>>> import numpy as np
>>> np.set_printoptions(precision=3, suppress=True, linewidth=140)
>>> X = np.load("x.npy")
>>> print(X)
[[12.   0.5 -0.2 -1.3  1.9]
 [ 0.   0.8 -0.1 -1.   0.2]
 [16.   2.1  0.1  1.1  1.8]
 [ 4.   1.2  1.1 -0.7  0.7]]
>>> # column 0 is much longer than the rest
>>> other = np.array([[2, 2, 2], [5, 4, 4], [0, 1, 4], [4, 0, 3], [3, 2, 4]])
>>> print(np.einsum("ik,kj->ji", X, other))
[[27.   0.6 52.3 13.3]
 [29.6  3.5 44.1 15.3]
 [28.9  0.6 51.3 17.9]]
>>> print(np.einsum("ik,kj->ij", X, other))
[[27.  29.6 28.9]
 [ 0.6  3.5  0.6]
 [52.3 44.1 51.3]
 [13.3 15.3 17.9]]
>>> print(np.vstack([X, other.T]).shape)
(7, 5)
>>> print(np.einsum("ij,ij->i", X, X))
[149.59   1.69 264.87  19.63]
>>> print(np.linalg.matrix_rank(np.vstack([X, other.T])))
5
>>> other @ X
Traceback (most recent call last):
  File "<python-input-11>", line 1, in <module>
    other @ X
    ~~~~~~^~~
ValueError: matmul: Input operand 1 has a mismatch in its core dimension 0, with gufunc signature (n?,k),(k,m?)->(n?,m?) (size 4 is different from 3)
>>> G = X.T @ X
>>> print(np.linalg.matrix_rank(G))
4
>>> print(np.linalg.svd(X, compute_uv=False) ** 2)
[427.913   4.675   2.635   0.558]
>>> other = X / np.linalg.norm(X, axis=1, keepdims=True)
>>> G = other @ other.T
>>> print(G)
[[1.    0.132 0.98  0.934]
 [0.132 1.    0.044 0.293]
 [0.98  0.044 1.    0.931]
 [0.934 0.293 0.931 1.   ]]
>>> def softmax(z):
...     e = np.exp(z - z.max(axis=-1, keepdims=True))
...     return e / e.sum(axis=-1, keepdims=True)
... 
>>> print(softmax(X[3] + 2))
[0.861 0.052 0.047 0.008 0.032]
>>> print(np.round(softmax(10 * X[3]), 3) + 0)
[1. 0. 0. 0. 0.]
>>> print(softmax(X).sum(axis=1))
[1. 1. 1. 1.]
>>> att = X @ X.T / np.sqrt(5)
>>> print(np.round(softmax(att + np.triu(np.full(att.shape, -np.inf), 1)), 3) + 0)
[[1.    0.    0.    0.   ]
 [0.546 0.454 0.    0.   ]
 [0.    0.    1.    0.   ]
 [0.001 0.    0.999 0.   ]]
>>> print(softmax(att)[3] @ X)
[15.998  2.099  0.1    1.099  1.8  ]
>>> u, g = X[3], X[2]
>>> print(u @ u)
19.63
>>> print(u @ g)
67.12
>>> pr = (u @ g) / (u @ u) * u
>>> print(pr)
[13.677  4.103  3.761 -2.393  2.393]
>>> print(np.linalg.matrix_rank(np.outer(u, g)))
1
>>> print(round(float((g - pr) @ u), 3))
-0.0
>>> data = np.load("layer12.npy")
>>> print(data)
[[ 1.8    1.1   -0.9    0.     0.001 -0.4   -0.3  ]
 [ 0.9    0.6   -1.1    0.9   -1.83  -0.5    0.9  ]
 [ 0.2    1.4    0.3    1.3   -2.606 -0.7    1.9  ]
 [-1.    -0.9    0.5    0.2   -0.456  0.5    0.3  ]
 [-0.2    1.5    1.2   -0.9    1.837  0.4    1.3  ]
 [ 0.9   -1.3    1.1    1.5   -3.039  0.3    1.2  ]
 [ 1.4    0.7    1.3    1.3   -2.691  1.1   -0.5  ]
 [-0.5    1.5   -0.8    0.8   -1.637  0.1    0.9  ]
 [ 0.3   -1.3   -0.6   -0.3    0.605 -1.3    0.2  ]
 [-0.3    0.1   -0.5    1.1   -2.195  0.3    0.1  ]
 [-0.6    1.4   -1.    -1.3    2.499  1.9    1.   ]
 [-0.7    0.8   -1.3    0.8   -1.586 -0.2   -1.   ]
 [ 0.8   -0.4   -0.4    1.    -2.035 -1.1   -0.2  ]
 [-1.3    0.6    0.9    0.3   -0.518 -0.4    1.   ]
 [ 0.8    0.2    0.5    0.     0.026  0.7   -0.3  ]
 [-0.2    2.     0.    -0.3    0.642  2.2   -0.5  ]
 [-1.9   -0.7   -1.7    0.8   -1.652 -2.9    1.4  ]
 [ 0.6   -1.9   -0.3   -1.1    2.222  0.1   -1.8  ]
 [ 0.     0.5   -1.1   -1.5    3.047  0.1    2.   ]
 [-0.3    1.2    0.1   -0.2    0.313 -0.4   -0.4  ]
 [ 0.3    0.    -0.1   -1.4    2.833  0.7    1.5  ]
 [ 0.8   -1.7    0.8   -0.7    1.441 -0.9    1.2  ]
 [ 0.8    0.2    1.1   -0.7    1.332  0.2   -1.6  ]
 [-0.8   -0.5    0.4   -0.5    0.996  0.8   -0.6  ]
 [-0.3    0.8    1.6    0.4   -0.848  1.3    1.1  ]
 [-0.9    1.    -0.2    0.6   -1.227 -0.8   -0.9  ]
 [-0.2   -2.     0.4   -0.2    0.49  -1.4    1.   ]
 [-0.5   -0.3   -0.5   -0.8    1.609  0.7   -0.7  ]
 [-1.     0.    -1.6    0.     0.032 -0.1   -0.3  ]
 [ 0.9   -1.4   -1.7    1.2   -2.405 -0.4    1.2  ]
 [ 0.1   -1.1    0.2   -0.8    1.58  -1.    -0.6  ]
 [ 0.9   -0.3    0.5    1.7   -3.485  0.6   -0.5  ]
 [ 1.3    0.9    0.3    0.7   -1.413  0.9    1.2  ]]
>>> other = np.c_[data[:, :6] @ np.array([[2, 2, 1, 2, 0, 0],
...     [0, 0, 2, 1, 0, 0],
...     [0, 2, 2, 1, 1, 2],
...     [2, 1, 2, 0, 2, 0],
...     [0, 2, 2, 2, 2, 0],
...     [0, 2, 1, 2, 2, 2]]), np.array([-3, 5, 4, 4, 4, 5, -5, 3, -3, 2, -5, 1, 4, -5, 0, 2, 4, -1, -1, 3, 3, -1, -5, 3, -5, 5, 3, -3, 1, 0, 4, 4, 0])]
>>> print(other)
[[  3.6     1.002   1.802   3.002  -1.698  -2.6    -3.   ]
 [  3.6    -4.16   -2.46   -3.36   -3.96   -3.2     5.   ]
 [  3.     -4.312   0.288  -4.512  -3.712  -0.8     4.   ]
 [ -1.6    -0.712  -1.812  -2.312   0.988   2.      4.   ]
 [ -2.2     5.574   7.474   6.774   3.874   3.2     4.   ]
 [  4.8     0.022  -2.278  -3.878  -1.378   2.8     5.   ]
 [  5.4     3.518   3.718   1.618   0.718   4.8    -5.   ]
 [  0.6    -4.874  -0.674  -3.374  -2.274  -1.4     3.   ]
 [  0.     -2.29   -4.19   -2.69   -2.59   -3.8    -3.   ]
 [  1.6    -4.29   -2.99   -4.79   -2.09   -0.4     2.   ]
 [ -3.8     4.298   4.498   7.998   5.198   1.8    -5.   ]
 [  0.2    -6.772  -3.472  -5.472  -3.272  -3.      1.   ]
 [  3.6    -4.47   -3.97   -5.47   -4.67   -3.      4.   ]
 [ -2.     -2.336   0.864  -2.936  -0.336   1.     -5.   ]
 [  1.6     4.052   2.952   3.752   1.952   2.4     0.   ]
 [ -1.      4.984   6.684   7.284   5.084   4.4     2.   ]
 [ -2.2   -15.504 -11.304 -15.304  -9.204  -9.2     4.   ]
 [ -1.      4.144  -1.456   3.644   2.144  -0.4    -1.   ]
 [ -3.      2.594   1.994   5.694   2.194  -2.     -1.   ]
 [ -1.     -0.774   2.126   0.526  -0.474  -0.6     3.   ]
 [ -2.2     6.066   3.666   7.566   4.166   1.2     3.   ]
 [  0.2     3.582  -0.418   1.782   0.482  -0.2    -1.   ]
 [  0.2     6.164   4.864   5.964   2.764   2.6    -5.   ]
 [ -2.6     2.292   0.792   1.892   2.992   2.4     3.   ]
 [  0.2     3.904   4.904   2.704   3.304   5.8    -5.   ]
 [ -0.6    -5.654  -1.354  -5.054  -3.054  -2.      5.   ]
 [ -0.8    -1.62   -4.22   -3.82   -1.82   -2.      3.   ]
 [ -2.6     1.818   0.218   2.818   2.518   0.4    -3.   ]
 [ -2.     -5.336  -4.236  -3.736  -1.736  -3.4     1.   ]
 [  4.2    -6.01   -8.11   -6.91   -4.91   -4.2     0.   ]
 [ -1.4     0.96   -1.14    0.46   -0.24   -1.6     4.   ]
 [  5.2    -1.27   -1.67   -3.77   -1.87    2.2     4.   ]
 [  4.      2.874   3.174   2.774   0.674   2.4     0.   ]]
>>> print(np.linalg.matrix_rank(other))
7
>>> other = data / np.sqrt((data ** 2).mean(axis=1, keepdims=True))
>>> print(np.linalg.matrix_rank(data - data.mean(axis=1, keepdims=True)))
6
>>> print(other[4])
[-0.169  1.27   1.016 -0.762  1.555  0.339  1.101]
>>> print(np.linalg.matrix_rank(other) == np.linalg.matrix_rank(data))
True
>>> u, g = data[22], data[17]
>>> print(round(u @ g, 3))
6.4
>>> pr = (u @ g) / (u @ u) * u
>>> print(g - pr)
[-0.158 -2.09  -1.342 -0.437  0.96  -0.09  -0.284]
>>> print(np.linalg.matrix_rank(np.outer(u, g)))
1
>>> print(round((g - pr) @ u, 3))
-0.0
>>> theta = np.radians(60)
>>> r_ = np.eye(5)
>>> r_[2, 2] = r_[1, 1] = np.cos(theta)
>>> r_[2, 1], r_[1, 2] = -np.sin(theta), np.sin(theta)
>>> print(r_)
[[ 1.     0.     0.     0.     0.   ]
 [ 0.     0.5    0.866  0.     0.   ]
 [ 0.    -0.866  0.5    0.     0.   ]
 [ 0.     0.     0.     1.     0.   ]
 [ 0.     0.     0.     0.     1.   ]]
>>> other = X @ r_.T
>>> print(np.linalg.svd(X, compute_uv=False), np.linalg.svd(other, compute_uv=False))
[20.686  2.162  1.623  0.747] [20.686  2.162  1.623  0.747]
>>> print(np.allclose(X @ X.T, other @ other.T))
True
>>> print(np.abs(other - X).max(axis=0))
[0.    0.963 1.869 0.    0.   ]
>>> K = np.load("m.npy")
>>> print(K)
[[0 1 0 0 0]
 [0 0 0 0 1]
 [0 0 0 1 0]
 [1 0 0 0 0]
 [0 0 1 0 0]]
>>> # a transition matrix
>>> Q = K.astype(float).copy()
>>> for j in range(5):
...     Q[:, j] -= Q[:, :j] @ (Q[:, :j].T @ Q[:, j])
...     Q[:, j] /= np.linalg.norm(Q[:, j])
... 
>>> print(Q)
[[0. 1. 0. 0. 0.]
 [0. 0. 0. 0. 1.]
 [0. 0. 0. 1. 0.]
 [1. 0. 0. 0. 0.]
 [0. 0. 1. 0. 0.]]
>>> print(Q.T @ K)
[[1. 0. 0. 0. 0.]
 [0. 1. 0. 0. 0.]
 [0. 0. 1. 0. 0.]
 [0. 0. 0. 1. 0.]
 [0. 0. 0. 0. 1.]]
>>> other = K / np.linalg.norm(K, axis=1, keepdims=True)
>>> G = other @ other.T
>>> print(np.linalg.norm(other, axis=1))
[1. 1. 1. 1. 1.]
>>> print(np.argwhere(np.triu(np.abs(G) > 0.95, 1)))
[]
>>> print(round(float(np.linalg.det(K.T)), 3))
1.0
>>> print(round(np.linalg.det(2 * K), 3), round(np.linalg.det(K), 3))
32.0 1.0
>>> rng = np.random.default_rng(2446)
>>> lab = rng.permutation(5)
>>> print(lab)
[2 0 1 4 3]
>>> other = K[lab][:, lab]
>>> print(np.allclose(other, K))
False
>>> x0 = np.array([5, 2, 4, 1, 1])
>>> print(np.linalg.inv(K))
[[0. 0. 0. 1. 0.]
 [1. 0. 0. 0. 0.]
 [0. 0. 0. 0. 1.]
 [0. 0. 1. 0. 0.]
 [0. 1. 0. 0. 0.]]
>>> print(round(np.linalg.norm(x0), 3), round(float(np.linalg.norm(K @ x0)), 3))
6.856 6.856
>>> print(np.abs(np.linalg.eigvals(K)))
[1. 1. 1. 1. 1.]
>>> print([p for p in range(1, 25) if np.allclose(np.linalg.matrix_power(K, p), np.eye(5))])
[5, 10, 15, 20]
>>> print(np.sort(np.abs(np.degrees(np.angle(np.linalg.eigvals(K))))))
[  0.  72.  72. 144. 144.]
>>> F = np.loadtxt("data.csv", delimiter=",")
>>> print(F)
[[-2.  1.  0.  0.  0.  0.  0.  0.  0.  0.  0.]
 [ 0. -2.  1.  0.  0.  0.  0.  0.  0.  0.  0.]
 [ 0.  0. -2.  1.  0.  0.  0.  0.  0.  0.  0.]
 [ 0.  0.  0. -2.  1.  0.  0.  0.  0.  0.  0.]
 [ 0.  0.  0.  0. -2.  1.  0.  0.  0.  0.  0.]
 [ 0.  0.  0.  0.  0. -2.  1.  0.  0.  0.  0.]
 [ 0.  0.  0.  0.  0.  0. -2.  1.  0.  0.  0.]
 [ 0.  0.  0.  0.  0.  0.  0. -2.  1.  0.  0.]
 [ 0.  0.  0.  0.  0.  0.  0.  0. -2.  1.  0.]
 [ 0.  0.  0.  0.  0.  0.  0.  0.  0. -2.  1.]
 [ 0.  0.  0.  0.  0.  0.  0.  0.  0.  0. -2.]]
>>> Q, r_ = np.linalg.qr(F)
>>> print(np.abs(np.diag(r_)))
[2. 2. 2. 2. 2. 2. 2. 2. 2. 2. 2.]
>>> print(Q.T @ Q)
[[1. 0. 0. 0. 0. 0. 0. 0. 0. 0. 0.]
 [0. 1. 0. 0. 0. 0. 0. 0. 0. 0. 0.]
 [0. 0. 1. 0. 0. 0. 0. 0. 0. 0. 0.]
 [0. 0. 0. 1. 0. 0. 0. 0. 0. 0. 0.]
 [0. 0. 0. 0. 1. 0. 0. 0. 0. 0. 0.]
 [0. 0. 0. 0. 0. 1. 0. 0. 0. 0. 0.]
 [0. 0. 0. 0. 0. 0. 1. 0. 0. 0. 0.]
 [0. 0. 0. 0. 0. 0. 0. 1. 0. 0. 0.]
 [0. 0. 0. 0. 0. 0. 0. 0. 1. 0. 0.]
 [0. 0. 0. 0. 0. 0. 0. 0. 0. 1. 0.]
 [0. 0. 0. 0. 0. 0. 0. 0. 0. 0. 1.]]
>>> print(r_)
[[-2.  1.  0.  0.  0.  0.  0.  0.  0.  0.  0.]
 [ 0. -2.  1.  0.  0.  0.  0.  0.  0.  0.  0.]
 [ 0.  0. -2.  1.  0.  0.  0.  0.  0.  0.  0.]
 [ 0.  0.  0. -2.  1.  0.  0.  0.  0.  0.  0.]
 [ 0.  0.  0.  0. -2.  1.  0.  0.  0.  0.  0.]
 [ 0.  0.  0.  0.  0. -2.  1.  0.  0.  0.  0.]
 [ 0.  0.  0.  0.  0.  0. -2.  1.  0.  0.  0.]
 [ 0.  0.  0.  0.  0.  0.  0. -2.  1.  0.  0.]
 [ 0.  0.  0.  0.  0.  0.  0.  0. -2.  1.  0.]
 [ 0.  0.  0.  0.  0.  0.  0.  0.  0. -2.  1.]
 [ 0.  0.  0.  0.  0.  0.  0.  0.  0.  0. -2.]]
>>> print(Q.shape, r_.shape)
(11, 11) (11, 11)
>>> print(Q)
[[ 1.  0.  0.  0.  0.  0.  0.  0.  0.  0.  0.]
 [-0.  1.  0.  0.  0.  0.  0.  0.  0.  0.  0.]
 [-0. -0.  1.  0.  0.  0.  0.  0.  0.  0.  0.]
 [-0. -0. -0.  1.  0.  0.  0.  0.  0.  0.  0.]
 [-0. -0. -0. -0.  1.  0.  0.  0.  0.  0.  0.]
 [-0. -0. -0. -0. -0.  1.  0.  0.  0.  0.  0.]
 [-0. -0. -0. -0. -0. -0.  1.  0.  0.  0.  0.]
 [-0. -0. -0. -0. -0. -0. -0.  1.  0.  0.  0.]
 [-0. -0. -0. -0. -0. -0. -0. -0.  1.  0.  0.]
 [-0. -0. -0. -0. -0. -0. -0. -0. -0.  1.  0.]
 [-0. -0. -0. -0. -0. -0. -0. -0. -0. -0.  1.]]
>>> print(Q @ r_)
[[-2.  1.  0.  0.  0.  0.  0.  0.  0.  0.  0.]
 [ 0. -2.  1.  0.  0.  0.  0.  0.  0.  0.  0.]
 [ 0.  0. -2.  1.  0.  0.  0.  0.  0.  0.  0.]
 [ 0.  0.  0. -2.  1.  0.  0.  0.  0.  0.  0.]
 [ 0.  0.  0.  0. -2.  1.  0.  0.  0.  0.  0.]
 [ 0.  0.  0.  0.  0. -2.  1.  0.  0.  0.  0.]
 [ 0.  0.  0.  0.  0.  0. -2.  1.  0.  0.  0.]
 [ 0.  0.  0.  0.  0.  0.  0. -2.  1.  0.  0.]
 [ 0.  0.  0.  0.  0.  0.  0.  0. -2.  1.  0.]
 [ 0.  0.  0.  0.  0.  0.  0.  0.  0. -2.  1.]
 [ 0.  0.  0.  0.  0.  0.  0.  0.  0.  0. -2.]]
>>> print(abs(r_[0, 0]), np.round(np.linalg.norm(F[:, 0]), 3))
2.0 2.0
>>> M = np.loadtxt("run19.csv", delimiter=",")
>>> print(M)
[[ 0.  1. -3.]
 [-1.  0.  2.]
 [ 3. -2.  0.]]
>>> x0 = np.array([-1, 2, -1])
>>> print(M * x0)
[[-0.  2.  3.]
 [ 1.  0. -2.]
 [-3. -4. -0.]]
>>> print(np.einsum("ij,j->i", M, x0))
[ 5. -1. -7.]
>>> print(np.sign((M @ x0).round(6)))
[ 1. -1. -1.]
>>> print(M @ x0)
[ 5. -1. -7.]
>>> print((M * x0).sum(axis=1))
[ 5. -1. -7.]
>>> theta = np.radians(72)
>>> r_ = np.eye(3)
>>> r_[0, 0] = r_[1, 1] = np.cos(theta)
>>> r_[0, 1], r_[1, 0] = -np.sin(theta), np.sin(theta)
>>> print(r_)
[[ 0.309 -0.951  0.   ]
 [ 0.951  0.309  0.   ]
 [ 0.     0.     1.   ]]
>>> other = M @ r_.T
>>> print(other)
[[-0.951  0.309 -3.   ]
 [-0.309 -0.951  2.   ]
 [ 2.829  2.235  0.   ]]
>>> print(round(float(np.linalg.det(r_)), 3), round(float(np.trace(r_)), 3))
1.0 1.618
>>> print(np.allclose(np.linalg.norm(M, axis=1), np.linalg.norm(other, axis=1)))
True
>>> print(np.round(np.linalg.svd(M, compute_uv=False), 3) + 0, np.round(np.linalg.svd(other, compute_uv=False), 3) + 0)
[3.742 3.742 0.   ] [3.742 3.742 0.   ]
>>> proj = np.triu(np.array([[-2, 1, -1], [4, 0, -4], [4, -1, 5]]), 1) + np.eye(3)
>>> other = proj @ M @ np.linalg.inv(proj)
>>> print(np.round(np.linalg.det(other), 3))
0.0
